$ python -q
>>> import numpy as np
>>> np.set_printoptions(precision=3, suppress=True, linewidth=120)
>>> mat = np.loadtxt("block6.csv", delimiter=",")
>>> mat
array([[-2.804, -0.091, -0.93 , -0.567, -3.41 ],
       [-2.021, -1.433, -1.038, -3.186, -1.227],
       [ 1.338, -0.803, -3.553,  3.961,  0.126],
       [-2.407, -0.4  ,  0.273, -2.446,  1.775],
       [ 1.162,  0.421,  1.464,  0.156,  1.831],
       [-0.677, -0.867,  0.228,  1.638,  3.456],
       [ 0.426,  0.689,  1.423,  2.75 ,  2.713],
       [ 0.939, -0.879,  0.302,  2.181,  3.025],
       [ 3.432,  1.143,  1.317,  1.876, -0.825],
       [ 0.344, -0.197,  0.187, -0.033, -1.928],
       [-1.22 , -1.254,  1.119,  0.609,  3.44 ]])
>>> A2 = np.c_[mat[:, :3] @ np.array([[-2, 0, 1], [2, 1, 3], [3, -2, 2]]), np.array([1, 0, -3, 3, 2, 1, -2, -1, 1, -2, 3])]
>>> A2
array([[  2.636,   1.769,  -4.937,   1.   ],
       [ -1.938,   0.643,  -8.396,   0.   ],
       [-14.941,   6.303,  -8.177,  -3.   ],
       [  4.833,  -0.946,  -3.061,   3.   ],
       [  2.91 ,  -2.507,   5.353,   2.   ],
       [  0.304,  -1.323,  -2.822,   1.   ],
       [  4.795,  -2.157,   5.339,  -2.   ],
       [ -2.73 ,  -1.483,  -1.094,  -1.   ],
       [ -0.627,  -1.491,   9.495,   1.   ],
       [ -0.521,  -0.571,   0.127,  -2.   ],
       [  3.289,  -3.492,  -2.744,   3.   ]])
>>> np.round(np.linalg.lstsq(mat, A2[:, 0])[0], 3) + 0
array([-2.,  2.,  3.,  0.,  0.])
>>> np.round(np.linalg.norm(A2 - mat @ np.linalg.lstsq(mat, A2)[0], axis=0), 3) + 0
array([0.   , 0.   , 0.   , 4.503])
>>> np.linalg.matrix_rank(A2)
np.int64(4)
>>> np.linalg.norm(np.linalg.qr(mat)[0].T @ A2, axis=0) ** 2 / ((A2 ** 2).sum(axis=0) + 1e-12)
array([1.   , 1.   , 1.   , 0.528])
>>> C = mat[[3, 8]].astype(float)
>>> for _ in range(5):
...     lab = np.linalg.norm(mat[:, None] - C, axis=-1).argmin(axis=1)
...     C = np.array([mat[lab == j].mean(axis=0) for j in range(2)])
... 
>>> lab
array([0, 0, 1, 0, 1, 1, 1, 1, 1, 0, 1])
>>> C[1] - C[0]
array([2.493, 0.309, 0.706, 3.44 , 3.164])
>>> C
array([[-1.722, -0.53 , -0.377, -1.558, -1.198],
       [ 0.771, -0.221,  0.329,  1.882,  1.967]])
>>> th = np.radians(72)
>>> r_ = np.eye(5)
>>> r_[0, 0] = r_[3, 3] = np.cos(th)
>>> r_[0, 3], r_[3, 0] = -np.sin(th), np.sin(th)
>>> r_
array([[ 0.309,  0.   ,  0.   , -0.951,  0.   ],
       [ 0.   ,  1.   ,  0.   ,  0.   ,  0.   ],
       [ 0.   ,  0.   ,  1.   ,  0.   ,  0.   ],
       [ 0.951,  0.   ,  0.   ,  0.309,  0.   ],
       [ 0.   ,  0.   ,  0.   ,  0.   ,  1.   ]])
>>> A2 = C @ r_.T
>>> np.allclose(C @ C.T, A2 @ A2.T)
True
>>> np.linalg.svd(C, compute_uv=False), np.linalg.svd(A2, compute_uv=False)
(array([3.787, 1.033]), array([3.787, 1.033]))
>>> np.abs(A2 - C).max(axis=0)
array([2.672, 0.   , 0.   , 0.566, 0.   ])
>>> x0 = np.array([0, 1, 0, 3, -2])
>>> y = mat @ x0
>>> np.round(np.linalg.solve(mat.T @ mat, mat.T @ y), 3) + 0
array([ 0.,  1.,  0.,  3., -2.])
>>> np.round(np.linalg.pinv(mat) @ mat, 3) + 0
array([[1., 0., 0., 0., 0.],
       [0., 1., 0., 0., 0.],
       [0., 0., 1., 0., 0.],
       [0., 0., 0., 1., 0.],
       [0., 0., 0., 0., 1.]])
>>> rng = np.random.default_rng(838456)
>>> y = y + 0.3 * rng.normal(size=11)
>>> y
array([  4.712,  -9.067,  11.256, -11.812,  -2.555,  -2.387,   3.514,   0.108,   8.598,   3.647,  -6.19 ])
>>> coef, *_ = np.linalg.lstsq(mat, y)
>>> round(np.linalg.norm(y - mat @ coef), 3)
np.float64(0.495)
>>> E = np.load("test7.npy")
>>> E
array([[ 1.099, -2.224,  1.09 , -2.2  ,  2.23 ,  2.197, -1.091],
       [ 1.041, -2.062,  1.02 , -2.044,  2.045,  2.078, -1.031],
       [ 0.398, -0.766,  0.393, -0.77 ,  0.775,  0.764, -0.43 ],
       [-0.454,  0.898, -0.417,  0.888, -0.891, -0.881,  0.444],
       [-1.039,  2.033, -1.008,  2.057, -2.046, -2.048,  1.059],
       [-1.523,  3.009, -1.505,  2.964, -3.003, -3.025,  1.536],
       [-0.421,  0.848, -0.439,  0.812, -0.845, -0.767,  0.411],
       [-2.204,  4.46 , -2.297,  4.471, -4.453, -4.463,  2.226],
       [-1.106,  2.243, -1.16 ,  2.232, -2.269, -2.21 ,  1.1  ],
       [-0.51 ,  1.   , -0.51 ,  1.006, -0.996, -0.987,  0.521],
       [-0.04 ,  0.026, -0.047,  0.042, -0.03 , -0.025, -0.003],
       [-0.193,  0.363, -0.221,  0.402, -0.408, -0.365,  0.16 ],
       [-0.552,  1.027, -0.514,  1.084, -1.134, -1.075,  0.555],
       [ 0.248, -0.506,  0.241, -0.48 ,  0.489,  0.49 , -0.244],
       [ 0.298, -0.595,  0.285, -0.618,  0.593,  0.546, -0.315],
       [ 0.199, -0.415,  0.211, -0.393,  0.362,  0.388, -0.209],
       [-0.214,  0.511, -0.222,  0.439, -0.462, -0.507,  0.236],
       [ 1.279, -2.528,  1.292, -2.573,  2.541,  2.515, -1.28 ],
       [-1.029,  2.123, -1.071,  2.095, -2.114, -2.083,  1.004],
       [ 0.631, -1.163,  0.602, -1.203,  1.17 ,  1.186, -0.574],
       [-0.865,  1.666, -0.841,  1.676, -1.662, -1.64 ,  0.814],
       [ 0.623, -1.302,  0.662, -1.273,  1.278,  1.297, -0.637],
       [-0.617,  1.183, -0.627,  1.193, -1.188, -1.212,  0.642],
       [-1.177,  2.43 , -1.204,  2.414, -2.422, -2.396,  1.23 ],
       [ 0.431, -0.913,  0.466, -0.954,  0.934,  0.904, -0.473],
       [ 0.498, -0.992,  0.465, -0.982,  0.986,  1.012, -0.493],
       [ 0.922, -1.932,  0.934, -1.931,  1.945,  1.931, -0.951],
       [ 1.891, -3.678,  1.844, -3.703,  3.704,  3.724, -1.825],
       [-1.309,  2.586, -1.29 ,  2.559, -2.53 , -2.592,  1.262],
       [ 0.941, -1.882,  0.947, -1.841,  1.88 ,  1.864, -0.952]])
>>> D = np.linalg.norm(E[:, None] - E[None], axis=-1)
>>> D[:5, :5]
array([[0.   , 0.333, 3.123, 6.748, 9.281],
       [0.333, 0.   , 2.795, 6.419, 8.953],
       [3.123, 2.795, 0.   , 3.626, 6.159],
       [6.748, 6.419, 3.626, 0.   , 2.534],
       [9.281, 8.953, 6.159, 2.534, 0.   ]])
>>> np.linalg.matrix_rank(D ** 2)
np.int64(9)
>>> np.flatnonzero(D[3] < D.mean() / 2)
array([ 3,  6,  9, 10, 11, 12, 16, 20, 22])
>>> (D + 1e9 * np.eye(30)).round(6).argmin(axis=1)
array([ 1, 26, 24,  6, 18, 28,  3,  5, 18, 12, 11, 16,  9, 15, 13, 13, 11,  0,  4, 21,  4, 19, 12, 28, 25, 24, 29, 17,
       23, 26])
